$ ipython --no-banner

In [1]: import numpy as np

In [2]: np.set_printoptions(suppress=True, linewidth=100)

In [3]: def rd(a):
   ...:     return np.round(a, 2) + 0
   ...: 

In [4]: feats = np.minimum.outer(np.arange(1, 8), np.arange(1, 8)) * 4

In [5]: feats
Out[5]: 
array([[ 4,  4,  4,  4,  4,  4,  4],
       [ 4,  8,  8,  8,  8,  8,  8],
       [ 4,  8, 12, 12, 12, 12, 12],
       [ 4,  8, 12, 16, 16, 16, 16],
       [ 4,  8, 12, 16, 20, 20, 20],
       [ 4,  8, 12, 16, 20, 24, 24],
       [ 4,  8, 12, 16, 20, 24, 28]])

In [6]: w, V = np.linalg.eigh(feats)

In [7]: w.sum(), np.trace(feats)
Out[7]: (np.float64(112.0), np.int64(112))

In [8]: rd(np.linalg.eigvalsh(feats + 3 * np.eye(7)))
Out[8]: array([ 4.05,  4.2 ,  4.53,  5.23,  7.  , 13.47, 94.52])

In [9]: np.unique(w.round(6) + 0, return_counts=True)[1]
Out[9]: array([1, 1, 1, 1, 1, 1, 1])

In [10]: rd(V.T @ feats @ V)
Out[10]: 
array([[ 1.05,  0.  ,  0.  ,  0.  ,  0.  ,  0.  ,  0.  ],
       [ 0.  ,  1.2 ,  0.  ,  0.  ,  0.  ,  0.  ,  0.  ],
       [ 0.  ,  0.  ,  1.53,  0.  ,  0.  ,  0.  ,  0.  ],
       [ 0.  ,  0.  ,  0.  ,  2.23,  0.  ,  0.  ,  0.  ],
       [ 0.  ,  0.  ,  0.  ,  0.  ,  4.  ,  0.  ,  0.  ],
       [ 0.  ,  0.  ,  0.  ,  0.  ,  0.  , 10.47,  0.  ],
       [ 0.  ,  0.  ,  0.  ,  0.  ,  0.  ,  0.  , 91.52]])

In [11]: rd(V @ np.diag(w) @ V.T)
Out[11]: 
array([[ 4.,  4.,  4.,  4.,  4.,  4.,  4.],
       [ 4.,  8.,  8.,  8.,  8.,  8.,  8.],
       [ 4.,  8., 12., 12., 12., 12., 12.],
       [ 4.,  8., 12., 16., 16., 16., 16.],
       [ 4.,  8., 12., 16., 20., 20., 20.],
       [ 4.,  8., 12., 16., 20., 24., 24.],
       [ 4.,  8., 12., 16., 20., 24., 28.]])

In [12]: rd(V.T @ V)
Out[12]: 
array([[1., 0., 0., 0., 0., 0., 0.],
       [0., 1., 0., 0., 0., 0., 0.],
       [0., 0., 1., 0., 0., 0., 0.],
       [0., 0., 0., 1., 0., 0., 0.],
       [0., 0., 0., 0., 1., 0., 0.],
       [0., 0., 0., 0., 0., 1., 0.],
       [0., 0., 0., 0., 0., 0., 1.]])

In [13]: np.abs(V[:, -1]).round(6).argmax()
Out[13]: np.int64(6)

In [14]: w, V = np.linalg.eigh(feats)

In [15]: x = np.array([-3, -3, 1, 3, -2, -3, -3])

In [16]: rd(V * np.maximum(w, 0) @ V.T)
Out[16]: 
array([[ 4.,  4.,  4.,  4.,  4.,  4.,  4.],
       [ 4.,  8.,  8.,  8.,  8.,  8.,  8.],
       [ 4.,  8., 12., 12., 12., 12., 12.],
       [ 4.,  8., 12., 16., 16., 16., 16.],
       [ 4.,  8., 12., 16., 20., 20., 20.],
       [ 4.,  8., 12., 16., 20., 24., 24.],
       [ 4.,  8., 12., 16., 20., 24., 28.]])

In [17]: rd(np.linalg.eigvalsh(feats[1:, 1:]))
Out[17]: array([ 1.07,  1.31,  1.9 ,  3.5 ,  9.72, 90.5 ])

In [18]: (np.sign(V[:, -1].round(6)) == np.sign(V[0, -1].round(6))).astype(int)
Out[18]: array([1, 1, 1, 1, 1, 1, 1])

In [19]: rd(V * np.abs(w) @ V.T)
Out[19]: 
array([[ 4.,  4.,  4.,  4.,  4.,  4.,  4.],
       [ 4.,  8.,  8.,  8.,  8.,  8.,  8.],
       [ 4.,  8., 12., 12., 12., 12., 12.],
       [ 4.,  8., 12., 16., 16., 16., 16.],
       [ 4.,  8., 12., 16., 20., 20., 20.],
       [ 4.,  8., 12., 16., 20., 24., 24.],
       [ 4.,  8., 12., 16., 20., 24., 28.]])

In [20]: x = np.array([0, -3, 1, 3, -2, -3, 0])

In [21]: y = feats @ x

In [22]: coef, lr = np.zeros(7), 1 / np.linalg.norm(feats, 2) ** 2

In [23]: for i in range(200):
    ...:     coef -= lr * feats.T @ (feats @ coef - y)
    ...:     if i % 50 == 0: print(i, round(np.linalg.norm(feats @ coef - y), 2))
    ...: 
0 14.56
50 12.0
100 10.87
150 10.23

In [24]: rd(np.linalg.cond(feats))
Out[24]: np.float64(87.57)

In [25]: rd(coef)
Out[25]: array([-0.26, -0.32,  0.05,  0.07, -0.62, -1.17, -1.24])

In [26]: J = np.array([[-4, -8, -32],
    ...:     [3, 6, 24],
    ...:     [2, 4, 16],
    ...:     [-5, -10, -40],
    ...:     [2, 4, 16],
    ...:     [-3, -6, -24]])

In [27]: J
Out[27]: 
array([[ -4,  -8, -32],
       [  3,   6,  24],
       [  2,   4,  16],
       [ -5, -10, -40],
       [  2,   4,  16],
       [ -3,  -6, -24]])

In [28]: Uu, s, Vh = np.linalg.svd(J)

In [29]: V = Vh[:(s > 1e-8).sum()]

In [30]: rng = np.random.default_rng(59338)

In [31]: x = J[3] + -3 * J[1] + rng.integers(2) * np.eye(3)[2]

In [32]: x
Out[32]: array([ -14.,  -28., -111.])

In [33]: np.linalg.matrix_rank(np.vstack([J, x]))
Out[33]: np.int64(2)

In [34]: A2 = np.array([[2, 7, 6], [6, 9, 0], [3, 9, 9]])

In [35]: np.einsum("ij->j", J)
Out[35]: array([ -5, -10, -40])

In [36]: np.einsum("ik,kj->ji", J, A2)
Out[36]: 
array([[-152,  114,   76, -190,   76, -114],
       [-388,  291,  194, -485,  194, -291],
       [-312,  234,  156, -390,  156, -234]])

In [37]: np.linalg.matrix_rank(np.vstack([J, A2.T]))
Out[37]: np.int64(3)

In [38]: A2.T @ J.T
Out[38]: 
array([[-152,  114,   76, -190,   76, -114],
       [-388,  291,  194, -485,  194, -291],
       [-312,  234,  156, -390,  156, -234]])

In [39]: J @ A2
Out[39]: 
array([[-152, -388, -312],
       [ 114,  291,  234],
       [  76,  194,  156],
       [-190, -485, -390],
       [  76,  194,  156],
       [-114, -291, -234]])

In [40]: u = np.array([2, -2])

In [41]: np.array([np.convolve(row, u, "same") for row in J])
Out[41]: 
array([[ -8,  -8, -48],
       [  6,   6,  36],
       [  4,   4,  24],
       [-10, -10, -60],
       [  4,   4,  24],
       [ -6,  -6, -36]])

In [42]: np.cross(J[4, :3], J[3, :3])
Out[42]: array([0, 0, 0])

In [43]: np.convolve(J[4], u)
Out[43]: array([  4,   4,  24, -32])

In [44]: np.correlate(J[4], J[3], "full")
Out[44]: array([ -80, -180, -690, -180,  -80])

In [45]: K = np.load("test4.npy")

In [46]: K
Out[46]: 
array([[-29.46,  12.99, -89.53,  79.66,  51.  ],
       [-29.22,   9.38, -90.64,  78.88,  50.19],
       [-30.67,   9.35, -90.51,  78.99,  49.92],
       [-29.07,   8.77, -88.03,  79.97,  49.96],
       [-29.75,  10.54, -90.52,  80.24,  51.7 ],
       [-29.7 ,   9.47, -89.79,  79.48,  51.05],
       [-29.91,  10.22, -88.72,  79.35,  48.68],
       [-31.31,  11.26, -90.42,  79.05,  50.09],
       [-29.87,  11.59, -88.1 ,  81.41,  51.47],
       [-31.09,   9.86, -89.9 ,  79.57,  50.24],
       [-30.42,   8.09, -89.4 ,  78.7 ,  50.88],
       [-30.4 ,  10.45, -91.55,  79.68,  50.77],
       [-30.28,   9.96, -90.3 ,  79.34,  50.45],
       [-29.43,   9.08, -89.02,  81.37,  49.83],
       [-30.47,  10.7 , -90.94,  81.23,  50.25],
       [-30.73,   9.46, -88.89,  79.68,  50.46],
       [-30.39,  10.64, -90.25,  79.98,  49.64],
       [-28.45,  11.13, -91.36,  79.6 ,  51.6 ],
       [-30.02,  10.69, -91.58,  81.16,  50.44],
       [-28.66,   9.68, -90.12,  79.46,  49.04],
       [-29.56,   9.73, -90.8 ,  79.86,  50.46],
       [-30.01,   9.78, -88.24,  82.11,  48.82],
       [-30.66,  10.44, -89.71,  79.05,  48.84],
       [-29.66,  10.3 , -91.96,  79.23,  47.56],
       [-30.9 ,   9.95, -91.26,  79.82,  48.7 ],
       [-31.5 ,   9.43, -90.37,  81.16,  48.35],
       [-27.3 ,   9.93, -89.09,  79.31,  53.06],
       [-30.27,  10.28, -89.86,  80.97,  50.87],
       [-31.  ,   9.87, -89.68,  79.55,  51.13],
       [-29.55,   9.76, -89.77,  80.88,  50.76],
       [-30.75,  10.96, -91.6 ,  81.09,  49.48],
       [-29.63,  10.62, -89.49,  78.79,  50.33]])

In [47]: rank = np.linalg.matrix_rank(J)

In [48]: rank
Out[48]: np.int64(1)

In [49]: ns = np.linalg.svd(J)[2][rank:].T

In [50]: np.linalg.matrix_rank(J.T @ J), np.linalg.matrix_rank(J @ J.T)
Out[50]: (np.int64(1), np.int64(1))

In [51]: [int(np.linalg.matrix_rank(np.delete(J, i, axis=0))) for i in range(6)]
Out[51]: [1, 1, 1, 1, 1, 1]

In [52]: rd(J @ ns)
Out[52]: 
array([[0., 0.],
       [0., 0.],
       [0., 0.],
       [0., 0.],
       [0., 0.],
       [0., 0.]])

In [53]: [int(np.linalg.matrix_rank(J[:i])) for i in range(1, len(J) + 1)]
Out[53]: [1, 1, 1, 1, 1, 1]

In [54]: rd(ns @ ns.T)
Out[54]: 
array([[ 0.99, -0.03, -0.12],
       [-0.03,  0.94, -0.23],
       [-0.12, -0.23,  0.07]])

In [55]: ns.shape
Out[55]: (3, 2)

In [56]: [int(np.linalg.matrix_rank(J[:, :j + 1])) for j in range(3)]
Out[56]: [1, 1, 1]

In [57]: d = np.linalg.norm(K[:, None] - K[None], axis=-1)

In [58]: np.linalg.matrix_rank(d ** 2)
Out[58]: np.int64(7)

In [59]: np.flatnonzero(d[11] < d.mean() / 2)
Out[59]: array([11, 20])

In [60]: d[11].round(6).argsort(kind="stable")[:4]
Out[60]: array([11, 20, 12, 18])

In [61]: d.shape
Out[61]: (32, 32)

In [62]: rd(d[:5, :5])
Out[62]: 
array([[0.  , 3.95, 4.16, 4.62, 2.81],
       [3.95, 0.  , 1.49, 2.91, 2.4 ],
       [4.16, 1.49, 0.  , 3.16, 2.64],
       [4.62, 2.91, 3.16, 0.  , 3.59],
       [2.81, 2.4 , 2.64, 3.59, 0.  ]])

In [63]: mat = np.loadtxt("mat.csv", delimiter=",")

In [64]: mat
Out[64]: 
array([[ 0.,  0., 13.,  0.],
       [ 0.,  0.,  1.,  0.],
       [ 0.,  0.,  0.,  0.],
       [ 0.,  0.,  1.,  0.],
       [ 0.,  0., 10.,  0.],
       [ 0.,  0., 16.,  0.],
       [ 0.,  0., 16.,  0.],
       [ 0.,  0., 13.,  0.],
       [ 0.,  0., 13.,  0.],
       [ 0.,  0., 10.,  0.],
       [ 0.,  0., 16.,  0.],
       [ 0.,  0.,  0.,  0.],
       [ 0.,  0.,  0.,  0.],
       [ 0.,  0., 16.,  0.],
       [ 0.,  0., 16.,  0.],
       [ 0.,  0.,  1.,  0.],
       [ 0.,  0.,  4.,  0.],
       [ 0.,  0.,  1.,  0.],
       [ 0.,  0.,  4.,  0.]])

In [65]: blk = np.stack([mat, 2 * mat, mat[::-1]])

In [66]: blk.shape
Out[66]: (3, 19, 4)

In [67]: (blk @ mat.T).shape
Out[67]: (3, 19, 19)

In [68]: np.linalg.matrix_rank(blk)
Out[68]: array([1, 1, 1])

In [69]: np.linalg.matrix_rank(blk.reshape(3, -1))
Out[69]: np.int64(2)

In [70]: rd(np.linalg.norm(blk, axis=(1, 2)))
Out[70]: array([44.98, 89.96, 44.98])

In [71]: X = np.load("run13.npy")

In [72]: X
Out[72]: 
array([[-0.68,  1.05, -0.09, -1.91, -0.54,  1.16],
       [-0.44,  0.43,  0.05, -1.09, -0.18,  0.44],
       [-1.26, -1.25,  1.22, -1.67,  1.17, -1.83],
       [ 0.34, -0.26, -0.07,  0.8 ,  0.09, -0.25],
       [ 1.02,  0.81, -0.9 ,  1.47, -0.81,  1.23]])

In [73]: Uu, s, Vh = np.linalg.svd(X)

In [74]: rd(s)
Out[74]: array([4.38, 3.06, 0.  , 0.  , 0.  ])

In [75]: A2 = Uu[:, :2] @ np.diag(s[:2]) @ Vh[:2]

In [76]: np.linalg.matrix_rank(A2)
Out[76]: np.int64(2)

In [77]: rd(A2)
Out[77]: 
array([[-0.68,  1.05, -0.09, -1.91, -0.54,  1.16],
       [-0.44,  0.43,  0.05, -1.09, -0.18,  0.44],
       [-1.26, -1.25,  1.22, -1.67,  1.17, -1.83],
       [ 0.34, -0.26, -0.07,  0.8 ,  0.09, -0.25],
       [ 1.02,  0.81, -0.9 ,  1.47, -0.81,  1.23]])

In [78]: rd(np.linalg.norm(X - A2) / np.linalg.norm(X))
Out[78]: np.float64(0.0)

In [79]: np.linalg.matrix_rank(X, rtol=0.05)
Out[79]: np.int64(2)

In [80]: rd(np.abs(X - A2).max())
Out[80]: np.float64(0.0)
